% ipython --no-banner

In [1]: import numpy as np

In [2]: np.set_printoptions(precision=2, suppress=True, linewidth=100, legacy="1.25")

In [3]: def rd(a):
   ...:     return np.round(a, 2) + 0
   ...: 

In [4]: X = np.array([[0, 0, 0, 0], [1, 2, 1, 1], [2, 1, 3, 1], [3, 1, 3, 0]])

In [5]: # looks like rank 3

In [6]: def softmax(z):
   ...:     e = np.exp(z - z.max(axis=-1, keepdims=True))
   ...:     return e / e.sum(axis=-1, keepdims=True)
   ...: 

In [7]: softmax(X[0])
Out[7]: array([0.25, 0.25, 0.25, 0.25])

In [8]: softmax(X[0] + 4)
Out[8]: array([0.25, 0.25, 0.25, 0.25])

In [9]: S = X @ X.T / np.sqrt(4)

In [10]: softmax(S)[0] @ X
Out[10]: array([1.5 , 1.  , 1.75, 0.5 ])

In [11]: print(rd(softmax(S)))
[[0.25 0.25 0.25 0.25]
 [0.01 0.23 0.38 0.38]
 [0.   0.01 0.37 0.62]
 [0.   0.   0.18 0.81]]

In [12]: rd(softmax(S + np.triu(np.full(S.shape, -np.inf), 1)))
Out[12]: 
array([[1.  , 0.  , 0.  , 0.  ],
       [0.03, 0.97, 0.  , 0.  ],
       [0.  , 0.03, 0.97, 0.  ],
       [0.  , 0.  , 0.18, 0.81]])

In [13]: softmax(S).round(6).argmax(axis=1)
Out[13]: array([0, 2, 3, 3])

In [14]: r = np.linalg.matrix_rank(X)

In [15]: r
Out[15]: 3

In [16]: ns = np.linalg.svd(X)[2][r:].T

In [17]: [int(np.linalg.matrix_rank(X[:, :j + 1])) for j in range(4)]
Out[17]: [1, 2, 3, 3]

In [18]: ns.shape
Out[18]: (4, 1)

In [19]: [int(np.linalg.matrix_rank(X[:i])) for i in range(1, len(X) + 1)]
Out[19]: [0, 1, 2, 3]

In [20]: print(rd(X @ ns))
[[0.]
 [0.]
 [0.]
 [0.]]

In [21]: rng = np.random.default_rng(89)

In [22]: labels = rng.permutation(4)

In [23]: labels
Out[23]: array([3, 0, 1, 2])

In [24]: other = X[labels][:, labels]

In [25]: rd(np.linalg.det(other)), rd(np.linalg.det(X[labels]))
Out[25]: (0.0, 0.0)

In [26]: print(np.allclose(other, X))
False

In [27]: [round(float(x), 2) for x in np.linalg.svd(X, compute_uv=False)[:3]]
Out[27]: [6.11, 1.73, 0.82]

In [28]: np.linalg.matrix_rank(X, rtol=0.1)
Out[28]: 3

In [29]: rd(np.linalg.norm(X, 2) / np.linalg.norm(X))
Out[29]: 0.95

In [30]: Uu, sig, vt = np.linalg.svd(X)

In [31]: rd(sig)
Out[31]: array([6.11, 1.73, 0.82, 0.  ])

In [32]: np.argmax(sig[:-1] / (sig[1:] + 1e-6)) + 1
Out[32]: 3

In [33]: other = Uu[:, :3] @ np.diag(sig[:3]) @ vt[:3]

In [34]: rd(np.linalg.norm(X - other, 2)), rd(sig[3])
Out[34]: (0.0, 0.0)

In [35]: print(rd(other))
[[0. 0. 0. 0.]
 [1. 2. 1. 1.]
 [2. 1. 3. 1.]
 [3. 1. 3. 0.]]

In [36]: E = np.array([[3, 2, 5, 0, 4, 5],
    ...:     [0, 0, 0, 5, 4, 3],
    ...:     [0, 1, 3, 2, 5, 0],
    ...:     [5, 2, 3, 3, 2, 3],
    ...:     [1, 4, 3, 5, 1, 5],
    ...:     [5, 4, 1, 4, 5, 4]])

In [37]: E
Out[37]: 
array([[3, 2, 5, 0, 4, 5],
       [0, 0, 0, 5, 4, 3],
       [0, 1, 3, 2, 5, 0],
       [5, 2, 3, 3, 2, 3],
       [1, 4, 3, 5, 1, 5],
       [5, 4, 1, 4, 5, 4]])

In [38]: print(E.reshape(2, -1))
[[3 2 5 0 4 5 0 0 0 5 4 3 0 1 3 2 5 0]
 [5 2 3 3 2 3 1 4 3 5 1 5 5 4 1 4 5 4]]

In [39]: blk = E.reshape(6, 2, -1)

In [40]: blk.sum(axis=1)
Out[40]: 
array([[ 3,  6, 10],
       [ 5,  4,  3],
       [ 2,  6,  3],
       [ 8,  4,  6],
       [ 6,  5,  8],
       [ 9,  9,  5]])

In [41]: blk.transpose(1, 0, 2)
Out[41]: 
array([[[3, 2, 5],
        [0, 0, 0],
        [0, 1, 3],
        [5, 2, 3],
        [1, 4, 3],
        [5, 4, 1]],

       [[0, 4, 5],
        [5, 4, 3],
        [2, 5, 0],
        [3, 2, 3],
        [5, 1, 5],
        [4, 5, 4]]])

In [42]: np.einsum("ihd,jhd->hij", blk, blk).shape
Out[42]: (2, 6, 6)

In [43]: vec = np.array([1, 1, 1, 0, 3, 0])

In [44]: print(np.linalg.norm(E @ vec) <= np.linalg.norm(E, 2) * np.linalg.norm(vec) + 1e-9)
True

In [45]: (E @ vec).argmax()
Out[45]: 5

In [46]: np.sign((E @ vec).round(6))
Out[46]: array([1, 1, 1, 1, 1, 1])

In [47]: Uu, sig, vt = np.linalg.svd(E, full_matrices=False)

In [48]: print(rd(sig / sig[0]))
[1.   0.33 0.3  0.24 0.14 0.12]

In [49]: rd(sig)
Out[49]: array([17.7 ,  5.86,  5.25,  4.25,  2.54,  2.06])

In [50]: rd(Uu.T @ E @ vt.T)
Out[50]: 
array([[17.7 ,  0.  ,  0.  ,  0.  ,  0.  ,  0.  ],
       [ 0.  ,  5.86,  0.  ,  0.  ,  0.  ,  0.  ],
       [ 0.  ,  0.  ,  5.25,  0.  ,  0.  ,  0.  ],
       [ 0.  ,  0.  ,  0.  ,  4.25,  0.  ,  0.  ],
       [ 0.  ,  0.  ,  0.  ,  0.  ,  2.54,  0.  ],
       [ 0.  ,  0.  ,  0.  ,  0.  ,  0.  ,  2.06]])

In [51]: np.allclose(Uu * sig @ vt, E)
Out[51]: True

In [52]: rd(vt @ vt.T)
Out[52]: 
array([[1., 0., 0., 0., 0., 0.],
       [0., 1., 0., 0., 0., 0.],
       [0., 0., 1., 0., 0., 0.],
       [0., 0., 0., 1., 0., 0.],
       [0., 0., 0., 0., 1., 0.],
       [0., 0., 0., 0., 0., 1.]])

In [53]: A = np.loadtxt("data.csv", delimiter=",")

In [54]: print(A)
[[ 0.3  -0.2  -1.4   2.3   2.2  -1.   -5.28  0.7 ]
 [ 0.2   1.1  -0.5   0.8  -0.2  -1.5  -1.83  0.9 ]
 [ 1.1   0.7   1.   -2.3   0.4   0.6   4.21  1.8 ]
 [-0.5  -0.3   0.1  -0.5  -0.3  -1.8   0.25 -0.3 ]
 [-0.8  -0.8  -0.2   0.2  -0.2  -0.6  -0.74 -2.5 ]
 [-0.4   0.1  -0.3   0.    0.7   0.2  -1.24  1.2 ]
 [ 0.3  -0.9   1.3  -0.4  -1.6   0.3   5.64 -0.5 ]
 [ 1.7   0.8  -0.2  -1.    1.1  -0.7  -0.92  0.1 ]
 [ 1.   -0.1   1.1   0.5   1.5   0.9   4.57  0.6 ]
 [-0.8  -1.    0.6  -0.3   0.4  -1.5   1.9   2.  ]
 [ 0.7   1.   -0.2  -2.2   1.8   0.2  -0.68  0.3 ]
 [ 1.6   0.3   1.3   0.5   0.4   1.1   5.14 -0.7 ]
 [-0.4   2.1   2.4   0.9  -3.3   1.1   9.44  1.8 ]]

In [55]: proj = A @ np.linalg.solve(A.T @ A, A.T)

In [56]: rd(np.diag(proj))
Out[56]: array([0.7 , 0.55, 0.54, 0.44, 0.61, 0.19, 0.78, 0.62, 0.57, 0.83, 0.67, 0.6 , 0.9 ])

In [57]: np.allclose(proj @ proj, proj)
Out[57]: True

In [58]: print(rd(np.trace(proj)))
8.0

In [59]: vec = np.array([1, 5, 3, 4, 3, 5, 3, 4])

In [60]: target = A @ vec

In [61]: rd(np.linalg.pinv(A) @ A)
Out[61]: 
array([[1., 0., 0., 0., 0., 0., 0., 0.],
       [0., 1., 0., 0., 0., 0., 0., 0.],
       [0., 0., 1., 0., 0., 0., 0., 0.],
       [0., 0., 0., 1., 0., 0., 0., 0.],
       [0., 0., 0., 0., 1., 0., 0., 0.],
       [0., 0., 0., 0., 0., 1., 0., 0.],
       [0., 0., 0., 0., 0., 0., 1., 0.],
       [0., 0., 0., 0., 0., 0., 0., 1.]])

In [62]: target = target + 0.05 * rng.normal(size=13)

In [63]: print(rd(target))
[ -7.09  -2.58  22.48 -14.03 -20.39   3.39   9.75  -1.5   30.96   2.14   1.87  28.32  51.99]

In [64]: c, *_ = np.linalg.lstsq(A, target)

In [65]: rd(A.T @ (target - A @ c))
Out[65]: array([0., 0., 0., 0., 0., 0., 0., 0.])

In [66]: rd(np.linalg.norm(target - A @ c))
Out[66]: 0.05

In [67]: W0 = np.loadtxt("w.csv", delimiter=",")

In [68]: W0
Out[68]: 
array([[2., 1., 1., 3.],
       [0., 3., 1., 2.],
       [3., 3., 3., 3.],
       [3., 1., 3., 2.]])

In [69]: other = np.c_[A[:, :3] @ np.array([[-1, 1, 2], [-1, 2, 1], [-2, -1, 1]]), np.array([2, 2, 1, 2, 1, 3, 0, 1, 2, 0, 0, 3, 1])]

In [70]: rd(other)
Out[70]: 
array([[ 2.7,  1.3, -1. ,  2. ],
       [-0.3,  2.9,  1. ,  2. ],
       [-3.8,  1.5,  3.9,  1. ],
       [ 0.6, -1.2, -1.2,  2. ],
       [ 2. , -2.2, -2.6,  1. ],
       [ 0.9,  0.1, -1. ,  3. ],
       [-2. , -2.8,  1. ,  0. ],
       [-2.1,  3.5,  4. ,  1. ],
       [-3.1, -0.3,  3. ,  2. ],
       [ 0.6, -3.4, -2. ,  0. ],
       [-1.3,  2.9,  2.2,  0. ],
       [-4.5,  0.9,  4.8,  3. ],
       [-6.5,  1.4,  3.7,  1. ]])

In [71]: rd(np.linalg.norm(np.linalg.qr(A)[0].T @ other, axis=0) ** 2 / ((other ** 2).sum(axis=0) + 1e-12))
Out[71]: array([1. , 1. , 1. , 0.6])

In [72]: proj = np.triu(np.array([[2, 1, 0, 2], [2, 0, -1, 0], [-2, 1, 2, -2], [-1, 0, -1, -1]]), 1) + np.eye(4)

In [73]: other = proj @ W0 @ np.linalg.inv(proj)

In [74]: print(other)
[[ 8. -2.  6.  5.]
 [-3.  3.  1.  7.]
 [-3.  4.  1.  7.]
 [ 3. -2.  1. -2.]]

In [75]: rd(np.poly(other))
Out[75]: array([  1., -10.,  11.,  10.,  12.])

In [76]: other = np.array([[3, 1, 0, 3, 0],
    ...:     [2, 3, 3, 1, 0],
    ...:     [3, 0, 1, 3, 2],
    ...:     [3, 1, 3, 3, 0],
    ...:     [1, 3, 2, 2, 1]])

In [77]: mat = np.tril(other)

In [78]: mat
Out[78]: 
array([[3, 0, 0, 0, 0],
       [2, 3, 0, 0, 0],
       [3, 0, 1, 0, 0],
       [3, 1, 3, 3, 0],
       [1, 3, 2, 2, 1]])

In [79]: print(np.linalg.matrix_rank(mat - mat[0, 0] * np.eye(5)))
4

In [80]: np.prod(np.diag(mat)), rd(np.linalg.det(mat))
Out[80]: (27, 27.0)

In [81]: m1 = np.array([[-5, 1, -6, -3, 6, -5],
    ...:     [-8, -5, -3, -1, 1, -3],
    ...:     [3, 8, -7, -9, -5, -1]])

In [82]: m1[-1] = m1[0] + 2 * m1[1]

In [83]: m1
Out[83]: 
array([[ -5,   1,  -6,  -3,   6,  -5],
       [ -8,  -5,  -3,  -1,   1,  -3],
       [-21,  -9, -12,  -5,   8, -11]])

In [84]: # rows and columns are dependent

In [85]: Uu, sig, vt = np.linalg.svd(m1)

In [86]: evecs = vt[:(sig > 1e-8).sum()]

In [87]: vec = m1[2] + 4 * m1[1] + rng.integers(2) * np.eye(6)[1]

In [88]: vec
Out[88]: array([-53., -28., -24.,  -9.,  12., -23.])

In [89]: rd(np.linalg.norm(vec - evecs.T @ evecs @ vec))
Out[89]: 0.71

In [90]: np.allclose(evecs.T @ evecs @ vec, vec)
Out[90]: False

In [91]: rd(evecs.T @ evecs)
Out[91]: 
array([[ 0.59,  0.41,  0.19,  0.05, -0.03,  0.2 ],
       [ 0.41,  0.49, -0.09, -0.09,  0.26, -0.03],
       [ 0.19, -0.09,  0.28,  0.14, -0.29,  0.23],
       [ 0.05, -0.09,  0.14,  0.08, -0.17,  0.11],
       [-0.03,  0.26, -0.29, -0.17,  0.37, -0.22],
       [ 0.2 , -0.03,  0.23,  0.11, -0.22,  0.19]])

In [92]: np.linalg.matrix_rank(np.vstack([m1, vec]))
Out[92]: 3

In [93]: data = np.load("sample11.npy")

In [94]: data
Out[94]: 
array([[1.  , 0.5 , 0.25, 0.12, 0.06, 0.03, 0.02],
       [0.5 , 1.  , 0.5 , 0.25, 0.12, 0.06, 0.03],
       [0.25, 0.5 , 1.  , 0.5 , 0.25, 0.12, 0.06],
       [0.12, 0.25, 0.5 , 1.  , 0.5 , 0.25, 0.12],
       [0.06, 0.12, 0.25, 0.5 , 1.  , 0.5 , 0.25],
       [0.03, 0.06, 0.12, 0.25, 0.5 , 1.  , 0.5 ],
       [0.02, 0.03, 0.06, 0.12, 0.25, 0.5 , 1.  ]])

In [95]: # symmetric, so the eigenvalues are real

In [96]: other = data + rng.integers(-2, 3, (7, 2)) @ rng.integers(-2, 3, (2, 7))

In [97]: other
Out[97]: 
array([[ 3.  , -5.5 ,  6.25, -5.88, -5.94, -3.97,  0.02],
       [-0.5 ,  4.  , -2.5 ,  3.25,  3.12,  2.06,  0.03],
       [ 0.25, -1.5 ,  3.  , -1.5 , -1.75, -0.88,  0.06],
       [ 0.12, -1.75,  2.5 , -1.  , -1.5 , -0.75,  0.12],
       [ 0.06, -1.88,  2.25, -1.5 , -1.  , -0.5 ,  0.25],
       [ 1.03,  1.06, -0.88,  1.25,  1.5 ,  1.  ,  0.5 ],
       [ 1.02, -2.97,  3.06, -2.88, -2.75, -1.5 ,  1.  ]])

In [98]: rd(np.linalg.svd(other - data, compute_uv=False))
Out[98]: array([17.29,  1.78,  0.  ,  0.  ,  0.  ,  0.  ,  0.  ])

In [99]: other - data
Out[99]: 
array([[ 2., -6.,  6., -6., -6., -4.,  0.],
       [-1.,  3., -3.,  3.,  3.,  2.,  0.],
       [ 0., -2.,  2., -2., -2., -1.,  0.],
       [ 0., -2.,  2., -2., -2., -1.,  0.],
       [ 0., -2.,  2., -2., -2., -1.,  0.],
       [ 1.,  1., -1.,  1.,  1.,  0.,  0.],
       [ 1., -3.,  3., -3., -3., -2.,  0.]])

In [100]: print(np.abs(other - data).sum(axis=1))
[30. 15.  9.  9.  9.  5. 15.]
